>>> import numpy as np
>>> np.set_printoptions(precision=1, suppress=True, linewidth=140, floatmode="fixed")
>>> m1 = np.load("case2.npy")
>>> print(m1)
[[1 0 0 0 0 0]
 [3 1 0 0 0 0]
 [3 1 1 0 0 0]
 [5 6 7 1 0 0]
 [5 1 1 3 1 0]
 [2 6 6 6 9 1]]
>>> out = m1 / np.sqrt((m1 ** 2).mean(axis=1, keepdims=True))
>>> print(np.linalg.matrix_rank(m1 - m1.mean(axis=1, keepdims=True)))
5
>>> print(m1 - m1.mean(axis=1, keepdims=True))
[[ 0.8 -0.2 -0.2 -0.2 -0.2 -0.2]
 [ 2.3  0.3 -0.7 -0.7 -0.7 -0.7]
 [ 2.2  0.2  0.2 -0.8 -0.8 -0.8]
 [ 1.8  2.8  3.8 -2.2 -3.2 -3.2]
 [ 3.2 -0.8 -0.8  1.2 -0.8 -1.8]
 [-3.0  1.0  1.0  1.0  4.0 -4.0]]
>>> out = np.array([[1, 9], [-1, 3], [-8, -6], [-6, 8], [-7, -7], [9, -3]])
>>> print(out.T @ m1.T)
[[   1    2   -6  -63  -29 -142]
 [   9   30   24   29   59  -18]]
>>> print(np.vstack([m1, out.T]).shape)
(8, 6)
>>> print(np.einsum("ij,ij->i", m1, m1))
[  1  10  11 111  37 194]
>>> print(np.linalg.matrix_rank(m1 @ out))
2
>>> print(m1 @ out)
[[   1    9]
 [   2   30]
 [  -6   24]
 [ -63   29]
 [ -29   59]
 [-142  -18]]
>>> print(np.einsum("ik,kj->ij", m1, out))
[[   1    9]
 [   2   30]
 [  -6   24]
 [ -63   29]
 [ -29   59]
 [-142  -18]]
>>> print(np.linalg.matrix_rank(np.vstack([m1, out.T])))
6
>>> print(np.einsum("ik,kj->ji", m1, out))
[[   1    2   -6  -63  -29 -142]
 [   9   30   24   29   59  -18]]
>>> J = np.array([[1, -1, 1, -1, -1, 1, -1, 1],
...     [1, 1, -1, -1, 1, 1, -1, -1],
...     [1, 1, 1, 1, 1, 1, 1, 1],
...     [1, 1, 1, 1, -1, -1, -1, -1],
...     [1, -1, 1, -1, 1, -1, 1, -1]])
>>> x = np.array([-1, 0, 1, -2, 1, 0, -3, 2])
>>> print((J * x).sum(axis=1))
[ 6  2 -2 -2 -2]
>>> print((J @ x).argmax())
0
>>> f = np.array([5, 5])
>>> print(np.correlate(J[4], J[1], "full"))
[-1  0  1  0 -1  0  1  0  1  0 -1  0  1  0 -1]
>>> x = np.array([-1, -2, 0, 0, 0, 0, 2, 2])
>>> a = np.maximum(J @ x, 0)
>>> print(np.maximum(J @ (3 * x), 0))
[3 0 3 0 3]
>>> print(a)
[1 0 1 0 1]
>>> print(J.T @ a)
[ 3 -1  3 -1  1  1  1  1]
>>> W = np.array([[1, 2, 2, 2],
...     [1, 1, 0, 0],
...     [0, 2, 0, 0],
...     [3, 1, 0, 2],
...     [0, 3, 1, 0],
...     [3, 3, 1, 2],
...     [1, 3, 3, 2],
...     [2, 0, 0, 3]])
>>> c = np.array([7, 4, 8, 7])
>>> hid = np.maximum(J @ W + c, 0)
>>> print(hid)
[[ 8  3  7 10]
 [ 6  7  9  4]
 [18 19 15 18]
 [ 6  1  5  4]
 [ 0  9 13  4]]
>>> print((hid > 0).mean(axis=0))
[0.8 1.0 1.0 1.0]
>>> W2 = np.array([[1, -3], [3, 1], [2, 0], [0, 0]])
>>> print((hid @ W2).round(6).argmax(axis=1))
[0 0 0 0 0]
>>> out = np.array([[-2, 2], [-1, 0]])
>>> W2 = np.array([[0]])
>>> E = np.block([[out, np.array([[4], [4]])], [np.zeros((1, 2)), W2]])
>>> print(E)
[[-2.0  2.0  4.0]
 [-1.0  0.0  4.0]
 [ 0.0  0.0  0.0]]
>>> # rows and columns are dependent
>>> C2 = E.T @ E
>>> print(C2)
[[  5.0  -4.0 -12.0]
 [ -4.0   4.0   8.0]
 [-12.0   8.0  32.0]]
>>> print(np.allclose(C2, C2.T))
True
>>> print(np.trace(C2), (E ** 2).sum())
41.0 41.0
>>> print((E @ E.T).shape)
(3, 3)
>>> print(np.linalg.matrix_rank(C2))
2
>>> print(np.linalg.svd(E, compute_uv=False) ** 2)
[38.8  2.2  0.0]
>>> out = np.array([[3, 1], [1, 2], [0, 1]])
>>> print(np.einsum("ij,ij->i", E, E))
[24.0 17.0  0.0]
>>> print(np.einsum("ik,kj->ij", E, out))
[[-4.0  6.0]
 [-3.0  3.0]
 [ 0.0  0.0]]
>>> out @ E
Traceback (most recent call last):
  File "<python-input-49>", line 1, in <module>
    out @ E
    ~~~~^~~
ValueError: matmul: Input operand 1 has a mismatch in its core dimension 0, with gufunc signature (n?,k),(k,m?)->(n?,m?) (size 3 is different from 2)
>>> T = np.stack([m1, -1 * m1, m1[::-1]])
>>> print(np.linalg.matrix_rank(T.reshape(3, -1)))
2
>>> print(np.linalg.norm(T, axis=(1, 2)))
[19.1 19.1 19.1]
>>> print(np.linalg.det(T))
[ 1.0  1.0 -1.0]
>>> print(T.shape)
(3, 6, 6)
>>> print((T @ m1.T).shape)
(3, 6, 6)
>>> print(np.einsum("bij,cij->bc", T, T))
[[ 364 -364   92]
 [-364  364  -92]
 [  92  -92  364]]
>>> print(T.sum(axis=0))
[[2 6 6 6 9 1]
 [5 1 1 3 1 0]
 [5 6 7 1 0 0]
 [3 1 1 0 0 0]
 [3 1 0 0 0 0]
 [1 0 0 0 0 0]]
>>> left, sigma, VT = np.linalg.svd(E)
>>> print(np.argmax(sigma[:-1] / (sigma[1:] + 1e-6)) + 1)
2
>>> print(sigma)
[6.2 1.5 0.0]
>>> out = left[:, :2] @ np.diag(sigma[:2]) @ VT[:2]
>>> print(out.round(1) + 0)
[[-2.0  2.0  4.0]
 [-1.0  0.0  4.0]
 [ 0.0  0.0  0.0]]
>>> print(np.linalg.matrix_rank(E, rtol=0.05))
2
>>> K = np.loadtxt("block3.csv", delimiter=",")
>>> print(K)
[[ 1.4  0.5  1.2  0.3 -0.7]
 [ 0.6  0.4  0.2 -1.4  1.2]
 [-0.4 -1.3  0.8 -1.1 -0.7]
 [-1.1  1.4  0.6 -0.4 -0.5]
 [ 0.6  0.3 -1.3 -0.8 -1.1]]
>>> rng = np.random.default_rng(39)
>>> lab = rng.permutation(5)
>>> print(lab)
[2 1 0 3 4]
>>> out = K[lab][:, lab]
>>> print(np.diag(out))
[ 0.8  0.4  1.4 -0.4 -1.1]
>>> print(round(float(np.linalg.det(out)), 1), round(float(np.linalg.det(K[lab])), 1))
-32.0 32.0
